% ipython --no-banner

In [1]: import numpy as np

In [2]: np.set_printoptions(precision=2, suppress=True, linewidth=100)

In [3]: m1 = np.load("data.npy")

In [4]: m1
Out[4]: 
array([[ 0,  0,  0, -4,  0],
       [ 0, -3,  0,  0,  0],
       [ 5,  0,  0,  0,  0],
       [ 0,  0,  0,  0,  1],
       [ 0,  0,  3,  0,  0]])

In [5]: # 2 blocks once reordered

In [6]: O, evecs = np.linalg.qr(m1[:, :1])[0], np.linalg.qr(m1[:, 1:])[0]

In [7]: s = np.linalg.svd(O.T @ evecs, compute_uv=False)

In [8]: round(float(np.linalg.norm(O @ O.T - evecs @ evecs.T, 2)), 2)
Out[8]: 1.0

In [9]: s
Out[9]: array([0.])

In [10]: np.degrees(np.arccos(s.clip(0, 1)))
Out[10]: array([90.])

In [11]: O = m1.astype(float).copy()

In [12]: for j in range(5):
    ...:     O[:, j] -= O[:, :j] @ (O[:, :j].T @ O[:, j])
    ...:     O[:, j] /= np.linalg.norm(O[:, j])
    ...: 

In [13]: O.T @ m1
Out[13]: 
array([[5., 0., 0., 0., 0.],
       [0., 3., 0., 0., 0.],
       [0., 0., 3., 0., 0.],
       [0., 0., 0., 4., 0.],
       [0., 0., 0., 0., 1.]])

In [14]: O
Out[14]: 
array([[ 0.,  0.,  0., -1.,  0.],
       [ 0., -1.,  0.,  0.,  0.],
       [ 1.,  0.,  0.,  0.,  0.],
       [ 0.,  0.,  0.,  0.,  1.],
       [ 0.,  0.,  1.,  0.,  0.]])

In [15]: u = np.array([1, 1, 0, 2, 1])

In [16]: B = O + np.outer(u, np.eye(5)[4])

In [17]: np.linalg.matrix_rank(np.linalg.inv(B) - np.linalg.inv(O), tol=1e-8)
Out[17]: np.int64(1)

In [18]: B
Out[18]: 
array([[ 0.,  0.,  0., -1.,  1.],
       [ 0., -1.,  0.,  0.,  1.],
       [ 1.,  0.,  0.,  0.,  0.],
       [ 0.,  0.,  0.,  0.,  3.],
       [ 0.,  0.,  1.,  0.,  1.]])

In [19]: np.linalg.matrix_rank(B - O)
Out[19]: np.int64(1)

In [20]: round(np.linalg.det(B) / np.linalg.det(O), 2), round(float(1 + np.linalg.solve(O, u)[4]), 2)
Out[20]: (np.float64(3.0), 3.0)

In [21]: m1[:, 3] @ m1[:, 1]
Out[21]: np.int64(0)

In [22]: m1.T @ m1
Out[22]: 
array([[25,  0,  0,  0,  0],
       [ 0,  9,  0,  0,  0],
       [ 0,  0,  9,  0,  0],
       [ 0,  0,  0, 16,  0],
       [ 0,  0,  0,  0,  1]])

In [23]: m1 @ m1.T
Out[23]: 
array([[16,  0,  0,  0,  0],
       [ 0,  9,  0,  0,  0],
       [ 0,  0, 25,  0,  0],
       [ 0,  0,  0,  1,  0],
       [ 0,  0,  0,  0,  9]])

In [24]: M = np.load("dump.npy")

In [25]: M
Out[25]: 
array([[  1,  -3,   9, -27],
       [  1,  -2,   4,  -8],
       [  1,  -1,   1,  -1],
       [  1,   0,   0,   0],
       [  1,   1,   1,   1],
       [  1,   2,   4,   8],
       [  1,   3,   9,  27],
       [  1,   4,  16,  64]])

In [26]: x0 = np.array([0, 2, 2, 2])

In [27]: target = M @ x0

In [28]: np.round(np.linalg.solve(M.T @ M, M.T @ target), 2) + 0
Out[28]: array([0., 2., 2., 2.])

In [29]: rng = np.random.default_rng(457)

In [30]: target = target + 0.3 * rng.normal(size=8)

In [31]: target
Out[31]: array([-42.02, -12.43,  -1.71,   0.2 ,   5.54,  27.92,  77.94, 167.61])

In [32]: beta, *_ = np.linalg.lstsq(M, target)

In [33]: beta
Out[33]: array([-0.02,  1.98,  1.98,  2.  ])

In [34]: K, _ = np.linalg.qr(np.array([[0.2, -0.1, 1.6, 1.1],
    ...:     [-1.3, 1.1, -1.4, 0.8],
    ...:     [-0.7, -1.1, -0.6, 1.0],
    ...:     [0.7, -0.5, 1.4, 0.8]]))

In [35]: K
Out[35]: 
array([[-0.12,  0.02, -0.91, -0.39],
       [ 0.79, -0.4 , -0.27,  0.37],
       [ 0.43,  0.9 , -0.05,  0.03],
       [-0.43,  0.15, -0.3 ,  0.84]])

In [36]: B = np.array([[2, 2], [-2, 3], [3, 2], [3, 2]])

In [37]: np.einsum("ik,kj->ji", K, B)
Out[37]: 
array([[-4.19,  2.68, -1.03,  0.44],
       [-2.81,  0.58,  3.51,  0.68]])

In [38]: B.T @ K.T
Out[38]: 
array([[-4.19,  2.68, -1.03,  0.44],
       [-2.81,  0.58,  3.51,  0.68]])

In [39]: np.linalg.matrix_rank(K @ B)
Out[39]: np.int64(2)

In [40]: K @ B
Out[40]: 
array([[-4.19, -2.81],
       [ 2.68,  0.58],
       [-1.03,  3.51],
       [ 0.44,  0.68]])

In [41]: np.einsum("ik,kj->ij", K, B)
Out[41]: 
array([[-4.19, -2.81],
       [ 2.68,  0.58],
       [-1.03,  3.51],
       [ 0.44,  0.68]])

In [42]: np.einsum("ij,ij->i", K, K)
Out[42]: array([1., 1., 1., 1.])

In [43]: x0 = np.array([-3, -1, -2, -2])

In [44]: 4 - np.linalg.matrix_rank(K - np.eye(4), tol=1e-8)
Out[44]: np.int64(1)

In [45]: np.linalg.inv(K)
Out[45]: 
array([[-0.12,  0.79,  0.43, -0.43],
       [ 0.02, -0.4 ,  0.9 ,  0.15],
       [-0.91, -0.27, -0.05, -0.3 ],
       [-0.39,  0.37,  0.03,  0.84]])

In [46]: np.abs(np.linalg.eigvals(K))
Out[46]: array([1., 1., 1., 1.])

In [47]: np.sort(np.abs(np.degrees(np.angle(np.linalg.eigvals(K)))))
Out[47]: array([  0.  ,  82.46,  82.46, 180.  ])

In [48]: K.T @ (K @ x0)
Out[48]: array([-3., -1., -2., -2.])

In [49]: np.linalg.norm(K, axis=0)
Out[49]: array([1., 1., 1., 1.])

In [50]: np.linalg.svd(K, compute_uv=False)
Out[50]: array([1., 1., 1., 1.])

In [51]: np.round(K @ K.T, 2) + 0
Out[51]: 
array([[1., 0., 0., 0.],
       [0., 1., 0., 0.],
       [0., 0., 1., 0.],
       [0., 0., 0., 1.]])

In [52]: P = np.triu(np.array([[1, 3, 1, -3], [2, 3, 0, 0], [2, -2, -3, 3], [1, 2, -2, -2]]), 1) + np.eye(4)

In [53]: B = P @ K @ np.linalg.inv(P)

In [54]: round(np.linalg.det(B), 2)
Out[54]: np.float64(-1.0)

In [55]: round(np.trace(B), 2), np.round(np.trace(K), 2)
Out[55]: (np.float64(0.26), np.float64(0.26))

In [56]: F = np.load("m.npy")

In [57]: F
Out[57]: 
array([[ 3, -3, -6],
       [-5,  6, 10],
       [-5, -3, 10],
       [ 0,  9,  0]])

In [58]: W1 = np.array([[-6, -8, 4, 5, 9], [6, -5, -2, 6, 1], [-1, -7, 9, -1, 5]])

In [59]: beta = np.array([-2, -1, 0, 0, -1])

In [60]: act = np.maximum(F @ W1 + beta, 0)

In [61]: (act > 0).astype(int)
Out[61]: 
array([[0, 1, 0, 1, 0],
       [1, 0, 1, 1, 1],
       [0, 0, 1, 0, 1],
       [1, 0, 0, 1, 1]])

In [62]: act
Out[62]: 
array([[ 0, 32,  0,  3,  0],
       [54,  0, 58,  1, 10],
       [ 0,  0, 76,  0,  1],
       [52,  0,  0, 54,  8]])

In [63]: C = np.array([[-3, -5], [-3, -3], [-7, -9], [-9, 6], [3, 2]])

In [64]: (act @ C).round(6).argmax(axis=1)
Out[64]: array([1, 0, 0, 1])

In [65]: W1 @ C
Out[65]: 
array([[ -4,  66],
       [-40,  41],
       [-15, -51]])

In [66]: act @ C
Out[66]: 
array([[-123,  -78],
       [-547, -766],
       [-529, -682],
       [-618,   80]])

In [67]: left, s, VT = np.linalg.svd(F)

In [68]: np.argmax(s[:-1] / (s[1:] + 1e-6)) + 1
Out[68]: np.int64(2)

In [69]: B = left[:, :2] @ np.diag(s[:2]) @ VT[:2]

In [70]: np.round(np.abs(F - B).max(), 2)
Out[70]: np.float64(0.0)

In [71]: np.linalg.matrix_rank(F, rtol=0.05)
Out[71]: np.int64(2)

In [72]: np.linalg.matrix_rank(B)
Out[72]: np.int64(2)

In [73]: x0 = np.array([1, -2, -3])

In [74]: a = np.maximum(F @ x0, 0)

In [75]: np.maximum(F @ (3 * x0), 0)
Out[75]: array([81,  0,  0,  0])

In [76]: F.T @ a
Out[76]: array([  81,  -81, -162])

In [77]: mat = np.load("block6.npy")

In [78]: mat
Out[78]: 
array([[-1.81, -0.48,  0.27,  0.09,  0.66],
       [ 0.22, -1.03,  0.71, -1.53, -0.23],
       [-0.29,  0.44, -1.55, -1.1 ,  0.3 ],
       [ 0.43,  0.84,  0.74, -0.39,  1.55],
       [ 0.65, -1.35, -0.68,  0.53,  1.01]])

In [79]: np.round((mat - mat.T) / 2, 2) + 0
Out[79]: 
array([[ 0.  , -0.35,  0.28, -0.17,  0.  ],
       [ 0.35,  0.  ,  0.14, -1.18,  0.56],
       [-0.28, -0.14,  0.  , -0.92,  0.49],
       [ 0.17,  1.18,  0.92,  0.  ,  0.51],
       [ 0.  , -0.56, -0.49, -0.51,  0.  ]])

In [80]: round(np.abs(np.linalg.eigvals(mat)).max(), 2)
Out[80]: np.float64(2.0)

In [81]: (mat + mat.T) / 2
Out[81]: 
array([[-1.81, -0.13, -0.01,  0.26,  0.65],
       [-0.13, -1.03,  0.57, -0.34, -0.79],
       [-0.01,  0.57, -1.55, -0.18, -0.19],
       [ 0.26, -0.34, -0.18, -0.39,  1.04],
       [ 0.65, -0.79, -0.19,  1.04,  1.01]])

In [82]: np.allclose(mat @ mat.T, mat.T @ mat)
Out[82]: True

In [83]: np.round(np.linalg.det(mat[::-1]), 2)
Out[83]: np.float64(32.0)

In [84]: round(float(np.linalg.eigvals(mat).sum().real), 2)
Out[84]: -3.77

In [85]: x0 = np.array([4, 4, 3, 0, 5])

In [86]: mat @ x0
Out[86]: array([-5.03, -2.27, -2.55, 15.06,  0.21])

In [87]: (mat @ x0).argmax()
Out[87]: np.int64(3)

In [88]: mat @ np.eye(5)[3]
Out[88]: array([ 0.09, -1.53, -1.1 , -0.39,  0.53])

In [89]: (mat * x0).sum(axis=1)
Out[89]: array([-5.03, -2.27, -2.55, 15.06,  0.21])

In [90]: B = np.linalg.invert(mat)
Traceback (most recent call last):
  Cell In[90], line 1
    B = np.linalg.invert(mat)
AttributeError: module 'numpy.linalg' has no attribute 'invert'


In [91]: B = np.linalg.inv(mat)

In [92]: np.round(mat @ B, 2) + 0
Out[92]: 
array([[1., 0., 0., 0., 0.],
       [0., 1., 0., 0., 0.],
       [0., 0., 1., 0., 0.],
       [0., 0., 0., 1., 0.],
       [0., 0., 0., 0., 1.]])

In [93]: (np.abs(B) > 1e-9).astype(int)
Out[93]: 
array([[1, 1, 1, 1, 1],
       [1, 1, 1, 1, 1],
       [1, 1, 1, 1, 1],
       [1, 1, 1, 1, 1],
       [1, 1, 1, 1, 1]])

In [94]: np.linalg.inv(B)
Out[94]: 
array([[-1.81, -0.48,  0.27,  0.09,  0.66],
       [ 0.22, -1.03,  0.71, -1.53, -0.23],
       [-0.29,  0.44, -1.55, -1.1 ,  0.3 ],
       [ 0.43,  0.84,  0.74, -0.39,  1.55],
       [ 0.65, -1.35, -0.68,  0.53,  1.01]])

In [95]: x0 = np.array([1, -1, -1, 0, -1])

In [96]: target = mat @ x0

In [97]: beta, lr = np.zeros(5), 1 / np.linalg.norm(mat, 2) ** 2

In [98]: for i in range(5):
    ...:     beta -= lr * mat.T @ (mat @ beta - target)
    ...:     if i % 1 == 0: print(i, round(np.linalg.norm(mat @ beta - target), 2))
    ...: 
0 0.0
1 0.0
2 0.0
3 0.0
4 0.0

In [99]: round(float(np.linalg.cond(mat)), 2)
Out[99]: 1.0

In [100]: beta.round(2) + 0
Out[100]: array([ 1., -1., -1.,  0., -1.])

In [101]: data = np.load("case10.npy")

In [102]: data
Out[102]: 
array([[ 2.02, -3.  , -1.  , -1.  , -1.  , -3.  ,  2.  ,  3.  ],
       [ 3.  ,  0.02,  0.  , -1.  , -1.  , -1.  ,  2.  , -3.  ],
       [-3.  ,  1.  , -0.98, -2.  ,  0.  ,  3.  , -2.  , -3.  ],
       [-2.  ,  1.  ,  3.  , -0.98, -2.  , -2.  ,  3.  , -2.  ],
       [ 3.  ,  2.  ,  1.  , -2.  , -2.98,  2.  ,  3.  , -2.  ],
       [ 2.  ,  2.  , -1.  ,  1.  , -1.  ,  0.02,  3.  ,  2.  ],
       [ 3.  ,  2.  ,  3.  , -3.  , -2.  , -3.  , -0.98,  1.  ],
       [ 2.  , -3.  , -1.  , -1.  , -1.  , -3.  ,  2.  ,  3.02]])

In [103]: O = mat.astype(float).copy()

In [104]: for j in range(5):
     ...:     O[:, j] -= O[:, :j] @ (O[:, :j].T @ O[:, j])
     ...:     O[:, j] /= np.linalg.norm(O[:, j])
     ...: 

In [105]: np.round(O.T @ O, 2) + 0
Out[105]: 
array([[1., 0., 0., 0., 0.],
       [0., 1., 0., 0., 0.],
       [0., 0., 1., 0., 0.],
       [0., 0., 0., 1., 0.],
       [0., 0., 0., 0., 1.]])

In [106]: np.round(O.T @ mat, 2) + 0
Out[106]: 
array([[2., 0., 0., 0., 0.],
       [0., 2., 0., 0., 0.],
       [0., 0., 2., 0., 0.],
       [0., 0., 0., 2., 0.],
       [0., 0., 0., 0., 2.]])
